$ python3 -q
>>> import numpy as np
>>> import numpy.linalg as la
>>> np.set_printoptions(suppress=True, linewidth=160)
>>> W0 = np.load("case4.npy")
>>> W0
array([[ 1.,  0.,  0.,  0.],
       [ 0.,  2.,  1.,  2.],
       [ 0.,  1.,  0., -3.],
       [ 0., -3.,  3., -2.]])
>>> # splits into 2 blocks
>>> x = np.array([2, 0, 0, 3])
>>> y = W0 @ x
>>> y
array([ 2.,  6., -9., -6.])
>>> np.round(la.solve(W0.T, W0[3]), 3)
array([ 0.,  0., -0.,  1.])
>>> np.round(la.solve(W0, 5 * y), 3) + 0
array([10.,  0.,  0., 15.])
>>> np.round(la.solve(W0, y), 3) + 0
array([2., 0., 0., 3.])
>>> M2 = W0 / np.sqrt((W0 ** 2).mean(axis=1, keepdims=True))
>>> np.round(la.norm(M2, axis=1), 3)
array([2., 2., 2., 2.])
>>> M2[1].round(3)
array([0.   , 1.333, 0.667, 1.333])
>>> W0 - W0.mean(axis=1, keepdims=True)
array([[ 0.75, -0.25, -0.25, -0.25],
       [-1.25,  0.75, -0.25,  0.75],
       [ 0.5 ,  1.5 ,  0.5 , -2.5 ],
       [ 0.5 , -2.5 ,  3.5 , -1.5 ]])
>>> rng = np.random.default_rng(99093)
>>> lab = rng.permutation(4)
>>> lab
array([2, 3, 0, 1])
>>> M2 = W0[lab][:, lab]
>>> np.diag(M2)
array([ 0., -2.,  1.,  2.])
>>> np.round(la.det(M2), 3), np.round(la.det(W0[lab]), 3)
(np.float64(35.0), np.float64(35.0))
>>> M2 = W0 + rng.integers(-2, 3, (4, 3)) @ rng.integers(-2, 3, (3, 4))
>>> M2
array([[  3.,   6.,  -6.,  -1.],
       [  4.,  14.,  -3.,   0.],
       [ -4., -11.,   4.,  -1.],
       [  2.,   3.,   5.,  -3.]])
>>> np.abs(M2 - W0).sum(axis=1)
array([15., 22., 22., 11.])
>>> la.matrix_rank(M2 - W0, tol=1e-8)
np.int64(2)
>>> np.round(la.svd(M2 - W0, compute_uv=False), 3) + 0
array([21.285,  5.381,  0.   ,  0.   ])
>>> feats = np.load("run12.npy")
>>> feats
array([[0, 1, 0],
       [1, 0, 0],
       [0, 0, 1]])
>>> ev, V = la.eigh(feats)
>>> np.round(V.T @ feats @ V, 3) + 0
array([[-1.,  0.,  0.],
       [ 0.,  1.,  0.],
       [ 0.,  0.,  1.]])
>>> np.round(la.eigvalsh(feats @ feats), 3)
array([1., 1., 1.])
>>> np.round(V.T @ V, 3) + 0
array([[1., 0., 0.],
       [0., 1., 0.],
       [0., 0., 1.]])
>>> np.round(V @ np.diag(ev) @ V.T, 3) + 0
array([[0., 1., 0.],
       [1., 0., 0.],
       [0., 0., 1.]])
>>> np.round(np.sort(la.eigvals(feats).real), 3)
array([-1.,  1.,  1.])
>>> round(la.det(feats), 3)
np.float64(-1.0)
>>> (feats != 0).astype(int)
array([[0, 1, 0],
       [1, 0, 0],
       [0, 0, 1]])
>>> feats @ feats
array([[1, 0, 0],
       [0, 1, 0],
       [0, 0, 1]])
>>> np.flatnonzero(la.matrix_power((feats != 0) + (feats.T != 0) + np.eye(3), 3)[2])
array([2])
>>> feats @ feats.T
array([[1, 0, 0],
       [0, 1, 0],
       [0, 0, 1]])
>>> feats.T @ feats
array([[1, 0, 0],
       [0, 1, 0],
       [0, 0, 1]])
>>> np.round(la.norm(feats, axis=0), 3)
array([1., 1., 1.])
>>> np.round(la.pinv(feats), 3)
array([[0., 1., 0.],
       [1., 0., 0.],
       [0., 0., 1.]])
>>> X = np.load("layer0.npy")
>>> X
array([[3, 0, 0, 0],
       [0, 4, 0, 0],
       [0, 0, 2, 0],
       [0, 0, 0, 2]])
>>> th = np.radians(45)
>>> Rm = np.eye(4)
>>> Rm[0, 0] = Rm[2, 2] = np.cos(th)
>>> Rm[0, 2], Rm[2, 0] = -np.sin(th), np.sin(th)
>>> Rm.round(3)
array([[ 0.707,  0.   , -0.707,  0.   ],
       [ 0.   ,  1.   ,  0.   ,  0.   ],
       [ 0.707,  0.   ,  0.707,  0.   ],
       [ 0.   ,  0.   ,  0.   ,  1.   ]])
>>> M2 = X @ Rm.T
>>> np.allclose(X @ X.T, M2 @ M2.T)
True
>>> np.allclose(la.norm(X, axis=1), la.norm(M2, axis=1))
True
>>> np.round(np.abs(M2 - X).max(axis=0), 3)
array([1.414, 0.   , 2.121, 0.   ])
>>> round(la.det(Rm), 3), np.round(np.trace(Rm), 3)
(np.float64(1.0), np.float64(3.414))
>>> [int(la.matrix_rank(la.matrix_power(X, p))) for p in range(1, 5)]
[4, 4, 4, 4]
>>> np.prod(np.diag(X)), round(float(la.det(X)), 3)
(np.int64(48), 48.0)
>>> la.matrix_power(X - np.diag(np.diag(X)), 4)
array([[0, 0, 0, 0],
       [0, 0, 0, 0],
       [0, 0, 0, 0],
       [0, 0, 0, 0]])
>>> np.round(np.sort(la.eigvals(X)), 3)
array([2., 2., 3., 4.])
>>> ev, V = la.eig(X)
>>> np.round(np.sort(la.eigvals(X @ X)), 3)
array([ 4.,  4.,  9., 16.])
>>> ev
array([3., 4., 2., 2.])
>>> np.round(la.pinv(X), 3)
array([[0.333, 0.   , 0.   , 0.   ],
       [0.   , 0.25 , 0.   , 0.   ],
       [0.   , 0.   , 0.5  , 0.   ],
       [0.   , 0.   , 0.   , 0.5  ]])
>>> np.round(la.svd(X, compute_uv=False), 3)
array([4., 3., 2., 2.])
>>> X.T @ X
array([[ 9,  0,  0,  0],
       [ 0, 16,  0,  0],
       [ 0,  0,  4,  0],
       [ 0,  0,  0,  4]])
>>> X @ X.T
array([[ 9,  0,  0,  0],
       [ 0, 16,  0,  0],
       [ 0,  0,  4,  0],
       [ 0,  0,  0,  4]])
>>> (la.matrix_power((X != 0) + (X.T != 0) + np.eye(4), 4) > 0).astype(int)
array([[1, 0, 0, 0],
       [0, 1, 0, 0],
       [0, 0, 1, 0],
       [0, 0, 0, 1]])
>>> (X != 0).astype(int)
array([[1, 0, 0, 0],
       [0, 1, 0, 0],
       [0, 0, 1, 0],
       [0, 0, 0, 1]])
>>> round(float(la.det(X)), 3)
48.0
>>> M = np.load("m.npy")
>>> M
array([[ 1., -2.,  0.],
       [-2.,  1., -2.],
       [ 0., -2.,  2.]])
>>> np.all(la.eigvalsh(M) > 0)
np.False_
>>> lab = rng.permutation(3)
>>> lab
array([1, 0, 2])
>>> M2 = M[lab][:, lab]
>>> M2
array([[ 1., -2., -2.],
       [-2.,  1.,  0.],
       [-2.,  0.,  2.]])
>>> np.diag(M2)
array([1., 1., 2.])
>>> gram = M.T @ M
>>> np.diag(gram)
array([5., 9., 8.])
>>> np.allclose(gram, gram.T)
True
>>> np.round(la.eigvalsh(gram)[::-1], 3)
array([17.151,  2.645,  2.205])
>>> np.trace(gram), (M ** 2).sum()
(np.float64(22.0), np.float64(22.0))
>>> gram
array([[ 5., -4.,  4.],
       [-4.,  9., -6.],
       [ 4., -6.,  8.]])
>>> np.allclose(M @ M.T, M.T @ M)
True
>>> np.round(la.matrix_power(M, 3), 3)
array([[ 13., -22.,  16.],
       [-22.,  29., -30.],
       [ 16., -30.,  28.]])
>>> round(float(np.abs(la.eigvals(M)).max()), 3)
4.141
>>> (M + M.T) / 2
array([[ 1., -2.,  0.],
       [-2.,  1., -2.],
       [ 0., -2.,  2.]])
>>> round(la.det(M), 3)
np.float64(-10.0)
>>> m1 = (rng.random((3, 3)) < 0.3) + np.eye(3)
>>> m1 /= m1.sum(axis=1, keepdims=True)
>>> m1
array([[0.5, 0.5, 0. ],
       [0.5, 0.5, 0. ],
       [0.5, 0. , 0.5]])
>>> # row 1 repeats row 0
>>> [round(float(x), 3) for x in la.svd(m1, compute_uv=False)[:3]]
[1.088, 0.563, 0.0]
>>> la.cond(m1) > 100
np.True_
>>> la.matrix_rank(m1, rtol=0.1)
np.int64(2)
>>> Uu, sv, Vt = la.svd(m1)
>>> np.argmax(sv[:-1] / (sv[1:] + 1e-6)) + 1
np.int64(2)
>>> M2 = Uu[:, :2] @ np.diag(sv[:2]) @ Vt[:2]
>>> round(np.abs(m1 - M2).max(), 3)
np.float64(0.0)
>>> round(la.norm(m1 - M2) / la.norm(m1), 3)
np.float64(0.0)
>>> la.matrix_rank(m1, rtol=0.05)
np.int64(2)
>>> np.round(np.trace(la.pinv(m1) @ m1), 3)
np.float64(2.0)
>>> np.round(m1 @ la.pinv(m1) @ m1, 3) + 0
array([[0.5, 0.5, 0. ],
       [0.5, 0.5, 0. ],
       [0.5, 0. , 0.5]])
>>> try:
...     la.inv(m1)
... except la.LinAlgError as e:
...     print("failed:", e)
... 
failed: Singular matrix
>>> u, v = m1[1], m1[0]
>>> u @ v
np.float64(0.5)
>>> u @ u
np.float64(0.5)
>>> pr = (u @ v) / (u @ u) * u
>>> pr
array([0.5, 0.5, 0. ])
>>> la.matrix_rank(np.outer(u, v))
np.int64(1)
>>> np.round(la.matrix_power(m1, 100), 3) + 0
array([[0.5, 0.5, 0. ],
       [0.5, 0.5, 0. ],
       [0.5, 0.5, 0. ]])
>>> np.round(la.matrix_power(m1, 2), 3)
array([[0.5 , 0.5 , 0.  ],
       [0.5 , 0.5 , 0.  ],
       [0.5 , 0.25, 0.25]])
>>> pr = np.eye(3)[2]
>>> for _ in range(4):
...     pr = pr @ m1
...     print(pr.round(3))
... 
[0.5 0.  0.5]
[0.5  0.25 0.25]
[0.5   0.375 0.125]
[0.5   0.438 0.062]
>>> F = np.load("sample9.npy")
>>> F
array([[ 3,  3,  3,  3],
       [ 3,  6,  6,  6],
       [ 3,  6,  9,  9],
       [ 3,  6,  9, 12]])
>>> x = np.array([2, -1, 2, -2])
>>> la.norm(F @ x) <= la.norm(F, 2) * la.norm(x) + 1e-9
np.True_
>>> np.sign((F @ x).round(6))
array([ 1,  0,  0, -1])
>>> lab = rng.permutation(4)
>>> lab
array([1, 0, 2, 3])
>>> M2 = F[lab][:, lab]
>>> np.round(np.sort(np.abs(la.eigvals(M2))), 3)
array([ 0.849,  1.278,  3.   , 24.873])
>>> L = la.cholesky(F)
>>> np.round(np.diag(L) ** 2, 3)
array([3., 3., 3., 3.])
>>> L.round(3)
array([[1.732, 0.   , 0.   , 0.   ],
       [1.732, 1.732, 0.   , 0.   ],
       [1.732, 1.732, 1.732, 0.   ],
       [1.732, 1.732, 1.732, 1.732]])
>>> la.eigvalsh(F).min() > 0
np.True_
>>> E = np.eye(3, dtype=int)[rng.permutation(3)] * np.array([0, -1, -1])
>>> E
array([[ 0,  0,  0],
       [ 0, -1,  0],
       [ 0,  0, -1]])
>>> # splits into 3 blocks
>>> Uu, sv, Vt = la.svd(E)
>>> V = Vt[:(sv > 1e-8).sum()]
>>> x = E[2] + -2 * E[0] + rng.integers(2) * np.eye(3)[2]
>>> x
array([ 0.,  0., -1.])
>>> la.matrix_rank(np.vstack([E, x]))
np.int64(2)
>>> np.diag(V.T @ V)
array([0., 1., 1.])
